$ ipython --no-banner

In [1]: import numpy as np

In [2]: import numpy.linalg as la

In [3]: np.set_printoptions(precision=1, suppress=True, linewidth=200)

In [4]: rnd = lambda a: np.round(a, 1) + 0

In [5]: mat = np.array([[-1, 2, -2, 2, -1, 2, -3],
   ...:     [-2, 1, 2, -2, -2, -2, 3],
   ...:     [2, 3, -2, 0, 2, -3, -3],
   ...:     [2, 0, 0, 3, -3, -1, 2],
   ...:     [2, 1, -3, 0, 2, 0, 2]])

In [6]: mat[:, 3] = -3 * mat[:, 5]

In [7]: mat
Out[7]: 
array([[-1,  2, -2, -6, -1,  2, -3],
       [-2,  1,  2,  6, -2, -2,  3],
       [ 2,  3, -2,  9,  2, -3, -3],
       [ 2,  0,  0,  3, -3, -1,  2],
       [ 2,  1, -3,  0,  2,  0,  2]])

In [8]: vec = np.array([0, -1, 1, 0, 2, 1, -1])

In [9]: mat @ vec
Out[9]: array([-1, -8, -1, -9, -2])

In [10]: print(mat @ (2 * vec))
[ -2 -16  -2 -18  -4]

In [11]: mat * vec
Out[11]: 
array([[ 0, -2, -2,  0, -2,  2,  3],
       [ 0, -1,  2,  0, -4, -2, -3],
       [ 0, -3, -2,  0,  4, -3,  3],
       [ 0,  0,  0,  0, -6, -1, -2],
       [ 0, -1, -3,  0,  4,  0, -2]])

In [12]: mat @ np.eye(7)[1]
Out[12]: array([2., 1., 3., 0., 1.])

In [13]: (mat * vec).sum(axis=1)
Out[13]: array([-1, -8, -1, -9, -2])

In [14]: mat @ np.ones(7)
Out[14]: array([-9.,  6.,  8.,  3.,  4.])

In [15]: Uu, sigma, Vh = la.svd(mat, full_matrices=False)

In [16]: rnd(np.abs(Vh[0]))
Out[16]: array([0.1, 0.1, 0. , 0.9, 0. , 0.3, 0.1])

In [17]: rnd(Vh @ Vh.T)
Out[17]: 
array([[1., 0., 0., 0., 0.],
       [0., 1., 0., 0., 0.],
       [0., 0., 1., 0., 0.],
       [0., 0., 0., 1., 0.],
       [0., 0., 0., 0., 1.]])

In [18]: rnd(sigma / sigma[0])
Out[18]: array([1. , 0.6, 0.4, 0.3, 0.2])

In [19]: np.allclose(Uu * sigma @ Vh, mat)
Out[19]: True

In [20]: (sigma > 1e-8).sum()
Out[20]: np.int64(5)

In [21]: print(Uu.shape, sigma.shape, Vh.shape)
(5, 5) (5,) (5, 7)

In [22]: np.abs(Uu[:, 0]).round(6).argmax()
Out[22]: np.int64(2)

In [23]: theta = np.radians(60)

In [24]: R = np.eye(7)

In [25]: R[2, 2] = R[0, 0] = np.cos(theta)

In [26]: R[2, 0], R[0, 2] = -np.sin(theta), np.sin(theta)

In [27]: print(rnd(R))
[[ 0.5  0.   0.9  0.   0.   0.   0. ]
 [ 0.   1.   0.   0.   0.   0.   0. ]
 [-0.9  0.   0.5  0.   0.   0.   0. ]
 [ 0.   0.   0.   1.   0.   0.   0. ]
 [ 0.   0.   0.   0.   1.   0.   0. ]
 [ 0.   0.   0.   0.   0.   1.   0. ]
 [ 0.   0.   0.   0.   0.   0.   1. ]]

In [28]: B = mat @ R.T

In [29]: rnd(la.det(R)), np.trace(R)
Out[29]: (np.float64(1.0), np.float64(6.0))

In [30]: rnd(B)
Out[30]: 
array([[-2.2,  2. , -0.1, -6. , -1. ,  2. , -3. ],
       [ 0.7,  1. ,  2.7,  6. , -2. , -2. ,  3. ],
       [-0.7,  3. , -2.7,  9. ,  2. , -3. , -3. ],
       [ 1. ,  0. , -1.7,  3. , -3. , -1. ,  2. ],
       [-1.6,  1. , -3.2,  0. ,  2. ,  0. ,  2. ]])

In [31]: rnd(np.abs(B - mat).max(axis=0))
Out[31]: array([3.6, 0. , 1.9, 0. , 0. , 0. , 0. ])

In [32]: rnd(la.svd(mat, compute_uv=False)), rnd(la.svd(B, compute_uv=False))
Out[32]: (array([13.7,  7.7,  4.8,  3.7,  2.8]), array([13.7,  7.7,  4.8,  3.7,  2.8]))

In [33]: u = np.array([1, 2, 6])

In [34]: print(rnd(np.polyval(u, B[2])))
[  5.1  21.    8.  105.   14.    9.    9. ]

In [35]: rnd(np.correlate(B[2], B[4], "full"))
Out[35]: array([ -1.5,   6. ,  -6.9,  24. ,   0.9,   1.6,  11. , -42.6,   0.9,  -2.7,   3.5,   1.8,   4.8])

In [36]: rnd(np.convolve(B[2], u))
Out[36]: array([ -0.7,   1.5,  -1.1,  21.5,   3.6,  55. ,   3. , -24. , -18. ])

In [37]: B = np.array([[1, 3, 2],
    ...:     [0, 0, 0],
    ...:     [0, 3, 2],
    ...:     [0, 3, 2],
    ...:     [1, 2, 1],
    ...:     [2, 0, 0],
    ...:     [2, 2, 1]])

In [38]: print(B.T @ mat.T)
[[ -4  -2  -8   1   8]
 [-35  20  25  13   5]
 [-22  13  17   9   2]]

In [39]: la.matrix_rank(mat @ B)
Out[39]: np.int64(3)

In [40]: np.einsum("ij,ij->i", mat, mat)
Out[40]: array([ 59,  62, 120,  27,  22])

In [41]: A = np.load("arr.npy")

In [42]: rnd(A)
Out[42]: 
array([[1. , 0. , 0. , 0. , 0. ],
       [0. , 1. , 0. , 0. , 0. ],
       [0. , 0. , 0.5, 0.5, 0. ],
       [0.2, 0.2, 0.2, 0.3, 0.2],
       [0.2, 0.2, 0. , 0.2, 0.2]])

In [43]: rnd(np.sort(np.abs(la.eigvals(A)))[::-1])
Out[43]: array([1. , 1. , 0.8, 0.3, 0. ])

In [44]: rnd(la.matrix_power(A, 100))
Out[44]: 
array([[1. , 0. , 0. , 0. , 0. ],
       [0. , 1. , 0. , 0. , 0. ],
       [0.5, 0.5, 0. , 0. , 0. ],
       [0.5, 0.5, 0. , 0. , 0. ],
       [0.5, 0.5, 0. , 0. , 0. ]])

In [45]: print(A @ np.ones(5))
[1. 1. 1. 1. 1.]

In [46]: print(rnd(la.matrix_power(A, 2)))
[[1.  0.  0.  0.  0. ]
 [0.  1.  0.  0.  0. ]
 [0.1 0.1 0.3 0.4 0.1]
 [0.3 0.3 0.1 0.2 0.1]
 [0.4 0.4 0.  0.1 0.1]]

In [47]: p = np.eye(5)[0]

In [48]: for _ in range(6):
    ...:     p = p @ A
    ...:     print(p.round(1))
    ...: 
[1. 0. 0. 0. 0.]
[1. 0. 0. 0. 0.]
[1. 0. 0. 0. 0.]
[1. 0. 0. 0. 0.]
[1. 0. 0. 0. 0.]
[1. 0. 0. 0. 0.]

In [49]: rnd(np.trace(la.pinv(A) @ A))
Out[49]: np.float64(4.0)

In [50]: np.unique(A.round(6), axis=0).shape
Out[50]: (5, 5)

In [51]: try:
    ...:     la.inv(A)
    ...: except la.LinAlgError as e:
    ...:     print(repr(e))
    ...: 
LinAlgError('Singular matrix')

In [52]: rnd(A @ la.pinv(A) @ A)
Out[52]: 
array([[1. , 0. , 0. , 0. , 0. ],
       [0. , 1. , 0. , 0. , 0. ],
       [0. , 0. , 0.5, 0.5, 0. ],
       [0.2, 0.2, 0.2, 0.3, 0.2],
       [0.3, 0.3, 0. , 0.2, 0.3]])

In [53]: u, v = A[0], A[3]

In [54]: rnd(u @ v)
Out[54]: np.float64(0.2)

In [55]: u @ u
Out[55]: np.float64(1.0)

In [56]: p = (u @ v) / (u @ u) * u

In [57]: (v - p) @ u
Out[57]: np.float64(0.0)

In [58]: rnd(v - p)
Out[58]: array([0. , 0.2, 0.2, 0.3, 0.2])

In [59]: rnd(np.outer(u, v))
Out[59]: 
array([[0.2, 0.2, 0.2, 0.3, 0.2],
       [0. , 0. , 0. , 0. , 0. ],
       [0. , 0. , 0. , 0. , 0. ],
       [0. , 0. , 0. , 0. , 0. ],
       [0. , 0. , 0. , 0. , 0. ]])
